In [1]: import numpy as np

In [2]: import numpy.linalg as la

In [3]: np.set_printoptions(precision=3, suppress=True, linewidth=100, floatmode="fixed")

In [4]: tidy = lambda a: np.round(a, 3) + 0

In [5]: data = np.load("out1.npy")

In [6]: data
Out[6]: 
array([[3.000, 1.000, 0.000, 0.000, 0.000],
       [0.000, 3.000, 1.000, 0.000, 0.000],
       [0.000, 0.000, 3.000, 1.000, 0.000],
       [0.000, 0.000, 0.000, 3.000, 1.000],
       [0.000, 0.000, 0.000, 0.000, 3.000]])

In [7]: vec = np.array([-1, 0, 3, 0, 3])

In [8]: h1 = np.maximum(data @ vec, 0)

In [9]: print(np.flatnonzero(h1 > 1e-9))
[1 2 3 4]

In [10]: data * (h1 > 1e-9)[:, None]
Out[10]: 
array([[0.000, 0.000, 0.000, 0.000, 0.000],
       [0.000, 3.000, 1.000, 0.000, 0.000],
       [0.000, 0.000, 3.000, 1.000, 0.000],
       [0.000, 0.000, 0.000, 3.000, 1.000],
       [0.000, 0.000, 0.000, 0.000, 3.000]])

In [11]: np.maximum(data @ (3 * vec), 0)
Out[11]: array([ 0.000,  9.000, 27.000,  9.000, 27.000])

In [12]: W = np.array([[3, 2, 2, 3, 0, 1],
    ...:     [3, 0, 3, 1, 2, 2],
    ...:     [3, 1, 0, 3, 0, 0],
    ...:     [2, 3, 2, 0, 0, 1],
    ...:     [0, 2, 3, 3, 3, 2]])

In [13]: coef = np.array([-3, 2, 3, -3, -3, 2])

In [14]: H = np.maximum(data @ W + coef, 0)

In [15]: (H > 0).mean(axis=0)
Out[15]: array([0.800, 1.000, 1.000, 0.800, 0.400, 1.000])

In [16]: print((H > 0).astype(int))
[[1 1 1 1 0 1]
 [1 1 1 1 1 1]
 [1 1 1 1 0 1]
 [1 1 1 0 0 1]
 [0 1 1 1 1 1]]

In [17]: print(la.matrix_rank(H))
5

In [18]: H
Out[18]: 
array([[ 9.000,  8.000, 12.000,  7.000,  0.000,  7.000],
       [ 9.000,  3.000, 12.000,  3.000,  3.000,  8.000],
       [ 8.000,  8.000,  5.000,  6.000,  0.000,  3.000],
       [ 3.000, 13.000, 12.000,  0.000,  0.000,  7.000],
       [ 0.000,  8.000, 12.000,  6.000,  6.000,  8.000]])

In [19]: W2 = np.array([[2, 0, -1],
    ...:     [1, -3, 0],
    ...:     [-3, -2, 0],
    ...:     [2, -1, -1],
    ...:     [-1, -3, 1],
    ...:     [0, 1, 0]])

In [20]: print(H @ W2)
[[  4.000 -48.000 -16.000]
 [-12.000 -37.000  -9.000]
 [ 21.000 -37.000 -14.000]
 [-17.000 -56.000  -3.000]
 [-22.000 -64.000   0.000]]

In [21]: W @ W2
Out[21]: 
array([[  8, -12,  -6],
       [ -3, -11,  -2],
       [ 13,  -6,  -6],
       [  1, -12,  -2],
       [ -4, -22,   0]])

In [22]: hat = np.triu(np.array([[2, 0, 2, 0, 0],
    ...:     [0, 2, 0, 1, 1],
    ...:     [1, 1, 2, 1, 3],
    ...:     [1, 3, 0, 1, 2],
    ...:     [0, 1, 2, 1, 0]]), 1) + np.eye(5)

In [23]: other = hat @ data @ la.inv(hat)

In [24]: print(la.matrix_rank(other))
5

In [25]: np.trace(other), np.trace(data)
Out[25]: (np.float64(15.0), np.float64(15.0))

In [26]: print(tidy(la.det(other)))
243.0

In [27]: other
Out[27]: 
array([[ 3.000,  1.000,  0.000,  1.000, -3.000],
       [ 0.000,  3.000,  1.000, -1.000,  0.000],
       [ 0.000,  0.000,  3.000,  1.000, -1.000],
       [ 0.000,  0.000,  0.000,  3.000,  1.000],
       [ 0.000,  0.000,  0.000,  0.000,  3.000]])

In [28]: data @ data
Out[28]: 
array([[9.000, 6.000, 1.000, 0.000, 0.000],
       [0.000, 9.000, 6.000, 1.000, 0.000],
       [0.000, 0.000, 9.000, 6.000, 1.000],
       [0.000, 0.000, 0.000, 9.000, 6.000],
       [0.000, 0.000, 0.000, 0.000, 9.000]])
